% python3 -q
>>> import numpy as np
>>> from numpy import linalg as LA
>>> np.set_printoptions(precision=3, suppress=True, linewidth=120, floatmode="fixed")
>>> J = np.load("run14.npy")
>>> print(J)
[[ 0.668 -0.336  1.332  1.336  1.332  0.003]
 [ 1.568 -2.135  0.432  3.135  0.432  2.703]
 [ 0.622 -0.245  1.378  1.245  1.378 -0.133]
 [ 0.110  0.780  1.890  0.220  1.890 -1.671]
 [ 1.328 -1.655  0.672  2.655  0.672  1.983]
 [-0.232  1.463  2.232 -0.463  2.232 -2.695]
 [ 3.704 -6.408 -1.704  7.408 -1.704  9.111]
 [ 0.152  0.697  1.848  0.303  1.848 -1.545]
 [ 1.431 -1.862  0.569  2.862  0.569  2.293]
 [-0.377  1.754  2.377 -0.754  2.377 -3.132]
 [-0.695  2.389  2.695 -1.389  2.695 -4.084]
 [ 2.699 -4.397 -0.699  5.397 -0.699  6.096]
 [ 2.771 -4.542 -0.771  5.542 -0.771  6.313]
 [-0.087  1.175  2.087 -0.175  2.087 -2.262]
 [ 1.003 -1.007  0.997  2.007  0.997  1.010]
 [ 0.563 -0.126  1.437  1.126  1.437 -0.310]
 [ 0.908 -0.815  1.092  1.815  1.092  0.723]
 [ 2.843 -4.686 -0.843  5.686 -0.843  6.529]
 [ 2.509 -4.018 -0.509  5.018 -0.509  5.527]
 [ 1.169 -1.338  0.831  2.338  0.831  1.506]
 [ 1.624 -2.248  0.376  3.248  0.376  2.872]
 [ 0.526 -0.052  1.474  1.052  1.474 -0.422]]
>>> left, sv, vt = LA.svd(J)
>>> print(sv.round(3) + 0)
[27.110 10.093  0.002  0.002  0.000  0.000]
>>> Y = left[:, :2] @ np.diag(sv[:2]) @ vt[:2]
>>> print(round(LA.norm(J - Y) / LA.norm(J), 3))
0.0
>>> print(Y)
[[ 0.668 -0.336  1.332  1.336  1.332  0.003]
 [ 1.568 -2.135  0.432  3.135  0.432  2.703]
 [ 0.623 -0.245  1.378  1.245  1.378 -0.133]
 [ 0.110  0.780  1.890  0.220  1.890 -1.671]
 [ 1.328 -1.655  0.672  2.655  0.672  1.983]
 [-0.232  1.463  2.232 -0.463  2.232 -2.695]
 [ 3.704 -6.408 -1.704  7.408 -1.704  9.111]
 [ 0.152  0.697  1.848  0.303  1.848 -1.545]
 [ 1.431 -1.862  0.569  2.862  0.569  2.293]
 [-0.377  1.754  2.377 -0.754  2.377 -3.132]
 [-0.695  2.389  2.695 -1.389  2.695 -4.084]
 [ 2.699 -4.397 -0.699  5.397 -0.699  6.096]
 [ 2.771 -4.542 -0.771  5.542 -0.771  6.313]
 [-0.087  1.175  2.087 -0.175  2.087 -2.262]
 [ 1.004 -1.007  0.997  2.007  0.997  1.010]
 [ 0.563 -0.126  1.437  1.126  1.437 -0.311]
 [ 0.908 -0.815  1.092  1.815  1.092  0.723]
 [ 2.843 -4.686 -0.843  5.686 -0.843  6.529]
 [ 2.509 -4.018 -0.509  5.018 -0.509  5.527]
 [ 1.169 -1.338  0.831  2.338  0.831  1.506]
 [ 1.624 -2.248  0.376  3.248  0.376  2.872]
 [ 0.526 -0.052  1.474  1.052  1.474 -0.422]]
>>> print(LA.matrix_rank(Y))
2
>>> W0 = np.loadtxt("m.csv", delimiter=",")
>>> print(W0)
[[-0.814  0.999  0.999 -0.993]
 [ 0.000 -0.530 -0.159  0.380]
 [ 0.691 -0.996 -0.782  0.629]
 [-0.731  0.994  0.960 -0.814]
 [ 0.030  0.943 -0.139 -0.675]
 [ 0.217 -0.898 -0.914  0.885]
 [ 0.235  0.515 -0.716 -0.080]
 [ 0.139  0.578  0.159 -0.592]
 [-0.080  0.119  0.336 -0.159]
 [-0.757  0.932  0.995 -0.827]
 [-0.264  0.854 -0.129 -0.060]
 [ 0.040  0.000  0.611 -0.508]
 [ 0.843 -1.000 -1.000  0.999]
 [-0.544  0.345  0.965 -0.462]
 [-0.050  0.558 -0.565  0.217]
 [ 0.371 -0.397 -0.653  0.060]
 [ 0.405 -0.845 -0.804  0.551]
 [-0.178 -0.178  0.178  0.273]
 [ 0.711 -0.991 -0.944  0.753]
 [-0.675  0.957  0.968 -0.726]
 [-0.558  0.995  0.972 -0.949]
 [ 0.282 -0.988  0.604  0.254]
 [ 0.470 -0.984 -0.617  0.653]
 [ 0.363 -0.770 -0.979  0.885]
 [ 0.611 -0.919 -0.974  0.770]
 [ 0.327 -0.915 -0.956  0.901]
 [ 0.129 -0.701 -0.901  0.840]
 [-0.565  0.997  0.903 -0.909]
 [-0.050  0.508 -0.824  0.551]
 [-0.740  0.992  0.980 -0.851]
 [ 0.080  0.422  0.478 -0.617]
 [-0.446  0.997  0.405 -0.778]]
>>> cen = (W0 - W0.mean(axis=0)) / W0.std(axis=0)
>>> print(np.argwhere(np.abs(cen) > 2))
[]
>>> print(cen.std(axis=0))
[1.000 1.000 1.000 1.000]
>>> beta = LA.lstsq(np.delete(cen, 2, axis=1), cen[:, 2])[0]
>>> print(beta)
[-0.625 -0.743 -1.045]
>>> data = np.loadtxt("out14.csv", delimiter=",")
>>> print(data)
[[  4.339   1.309   0.654   1.422   2.877   4.297]
 [  6.912   2.285   1.243   2.318   4.656   7.017]
 [  0.724   0.319   0.151   0.317   0.419   0.713]
 [  0.584   0.101   0.081   0.090   0.304   0.481]
 [-11.118  -3.576  -1.815  -3.740  -7.406 -11.074]
 [ -5.157  -1.742  -0.927  -1.778  -3.377  -5.160]
 [ -6.071  -2.029  -1.029  -2.054  -4.079  -6.271]
 [-12.583  -4.204  -2.058  -4.153  -8.405 -12.659]
 [ -3.684  -1.197  -0.498  -1.272  -2.461  -3.667]
 [  8.325   2.675   1.331   2.802   5.604   8.350]
 [  5.539   1.744   0.872   1.849   3.653   5.521]
 [ -6.051  -2.028  -0.970  -2.052  -4.019  -6.055]
 [ -2.447  -0.857  -0.432  -0.854  -1.692  -2.400]
 [  2.044   0.727   0.288   0.660   1.270   2.035]
 [ 15.836   5.196   2.589   5.275  10.496  15.709]
 [  3.122   0.990   0.510   1.130   2.017   3.020]
 [  1.785   0.564   0.241   0.556   1.050   1.686]
 [  1.749   0.633   0.295   0.495   1.176   1.782]
 [  1.305   0.438   0.207   0.466   0.985   1.287]
 [  1.598   0.590   0.369   0.618   1.215   1.727]
 [ -0.745  -0.276  -0.153  -0.181  -0.565  -0.753]
 [ -1.128  -0.386  -0.188  -0.437  -0.709  -1.121]
 [-12.339  -4.104  -2.096  -4.181  -8.226 -12.409]
 [ -8.358  -2.760  -1.331  -2.742  -5.584  -8.264]
 [ -2.480  -0.816  -0.435  -0.889  -1.750  -2.501]
 [  4.244   1.328   0.645   1.436   2.780   4.208]
 [ -5.158  -1.645  -0.880  -1.721  -3.439  -5.200]
 [  1.829   0.681   0.299   0.761   1.242   1.887]
 [-18.694  -6.218  -3.181  -6.324 -12.468 -18.756]
 [  3.178   1.064   0.539   1.036   2.134   3.256]]
>>> Y = data / LA.norm(data, axis=1, keepdims=True)
>>> C2 = Y @ Y.T
>>> print(C2[11])
[-1.000 -1.000 -0.994 -0.986  1.000  1.000  1.000  1.000  1.000 -1.000 -1.000  1.000  1.000 -1.000 -1.000 -1.000 -0.999
 -0.999 -0.999 -0.998  0.996  0.999  1.000  1.000  1.000 -1.000  1.000 -0.999  1.000 -1.000]
>>> print(round(float(np.degrees(np.arccos(np.clip(C2[11, 28], -1, 1)))), 3))
0.365
>>> C2 = np.cov(data, rowvar=False)
>>> print(np.median(data, axis=0))
[0.654 0.210 0.116 0.204 0.361 0.597]
>>> print(LA.eigvalsh(C2)[::-1])
[134.305   0.004   0.003   0.002   0.002   0.001]
>>> print(round(float(np.corrcoef(data[:, 3], data[:, 5])[0, 1]), 3))
1.0
>>> print(np.argwhere(np.triu(np.abs(np.corrcoef(data.T)) > 0.8, 1)))
[[0 1]
 [0 2]
 [0 3]
 [0 4]
 [0 5]
 [1 2]
 [1 3]
 [1 4]
 [1 5]
 [2 3]
 [2 4]
 [2 5]
 [3 4]
 [3 5]
 [4 5]]
>>> x0 = np.array([-1, 2, -2, 0, -1, 3])
>>> rhs = data @ x0
>>> print(np.round(LA.pinv(data) @ data, 3) + 0)
[[1.000 0.000 0.000 0.000 0.000 0.000]
 [0.000 1.000 0.000 0.000 0.000 0.000]
 [0.000 0.000 1.000 0.000 0.000 0.000]
 [0.000 0.000 0.000 1.000 0.000 0.000]
 [0.000 0.000 0.000 0.000 1.000 0.000]
 [0.000 0.000 0.000 0.000 0.000 1.000]]
>>> print(np.round(LA.solve(data.T @ data, data.T @ rhs), 3) + 0)
[-1.000  2.000 -2.000  0.000 -1.000  3.000]
>>> rng = np.random.default_rng(3774)
>>> rhs = rhs + 0.3 * rng.normal(size=30)
>>> print(rhs)
[  6.878  11.396   1.029   1.018 -18.235  -8.360 -10.446 -21.998  -6.634  13.631   8.515 -10.417  -4.042   3.737
  25.661   4.778   3.241   2.778   2.061   2.695  -0.930  -1.680 -20.658 -13.276  -3.454   6.766  -8.041   3.408
 -31.140   4.547]
>>> beta, *_ = LA.lstsq(data, rhs)
>>> print(np.round(data.T @ (rhs - data @ beta), 3) + 0)
[0.000 0.000 0.000 0.000 0.000 0.000]
